$ python3 -q
>>> import numpy as np
>>> np.set_printoptions(precision=4, suppress=True, linewidth=100, legacy="1.25")
>>> rnd = lambda a: np.round(a, 4) + 0
>>> A2 = np.array([[1, -2, 0, -2, 0, 2],
...     [-1, -1, 0, 2, 1, 1],
...     [1, 0, 0, 3, 3, 2],
...     [1, 0, -1, 0, -3, -2],
...     [-2, 2, 3, -3, -3, 1],
...     [-1, 1, -3, 0, 0, -2]])
>>> data = A2 + A2.T
>>> data
array([[ 2, -3,  1, -1, -2,  1],
       [-3, -2,  0,  2,  3,  2],
       [ 1,  0,  0,  2,  6, -1],
       [-1,  2,  2,  0, -6, -2],
       [-2,  3,  6, -6, -6,  1],
       [ 1,  2, -1, -2,  1, -4]])
>>> # symmetric, so the eigenvalues are real
>>> G = data.T @ data
>>> np.diag(G)
array([ 20,  30,  42,  49, 122,  27])
>>> np.allclose(G, G.T)
True
>>> rnd(np.linalg.svd(data, compute_uv=False) ** 2)
array([190.1365,  44.1217,  27.9773,  19.0024,   5.9908,   2.7713])
>>> G
array([[ 20,  -6, -13,   4,  12,  -9],
       [ -6,  30,  17, -23, -28, -16],
       [-13,  17,  42, -35, -51,   7],
       [  4, -23, -35,  49,  54,   3],
       [ 12, -28, -51,  54, 122,   0],
       [ -9, -16,   7,   3,   0,  27]])
>>> w, evecs = np.linalg.eigh(data)
>>> rnd(w.sum()), np.trace(data)
(-10.0, -10)
>>> rnd(evecs.T @ data @ evecs)
array([[-13.789 ,   0.    ,   0.    ,   0.    ,   0.    ,   0.    ],
       [  0.    ,  -6.6424,   0.    ,   0.    ,   0.    ,   0.    ],
       [  0.    ,   0.    ,  -1.6647,   0.    ,   0.    ,   0.    ],
       [  0.    ,   0.    ,   0.    ,   2.4476,   0.    ,   0.    ],
       [  0.    ,   0.    ,   0.    ,   0.    ,   4.3592,   0.    ],
       [  0.    ,   0.    ,   0.    ,   0.    ,   0.    ,   5.2894]])
>>> rnd(evecs.T @ evecs)
array([[1., 0., 0., 0., 0., 0.],
       [0., 1., 0., 0., 0., 0.],
       [0., 0., 1., 0., 0., 0.],
       [0., 0., 0., 1., 0., 0.],
       [0., 0., 0., 0., 1., 0.],
       [0., 0., 0., 0., 0., 1.]])
>>> feats = np.array([[-1, 1, 2, 0], [1, 3, -1, 0], [1, 3, -1, 0]])
>>> # rank 2
>>> rk = np.linalg.matrix_rank(feats)
>>> rk
2
>>> ns = np.linalg.svd(feats)[2][rk:].T
>>> [int(np.linalg.matrix_rank(feats[:, :j + 1])) for j in range(4)]
[1, 2, 2, 2]
>>> rnd(feats @ ns)
array([[0., 0.],
       [0., 0.],
       [0., 0.]])
>>> [int(np.linalg.matrix_rank(feats[:i])) for i in range(1, len(feats) + 1)]
[1, 2, 2]
>>> np.allclose(feats @ ns, 0)
True
>>> [int(np.linalg.matrix_rank(np.delete(feats, i, axis=0))) for i in range(3)]
[1, 2, 2]
>>> np.all(np.linalg.eigvalsh(data) > 0)
False
>>> rnd(np.linalg.eigvalsh(data).min())
-13.789
>>> [round(float(np.linalg.det(data[:i, :i])), 2) + 0 for i in range(1, 7)]
[2.0, -13.0, 2.0, 88.0, 2236.0, -8605.0]
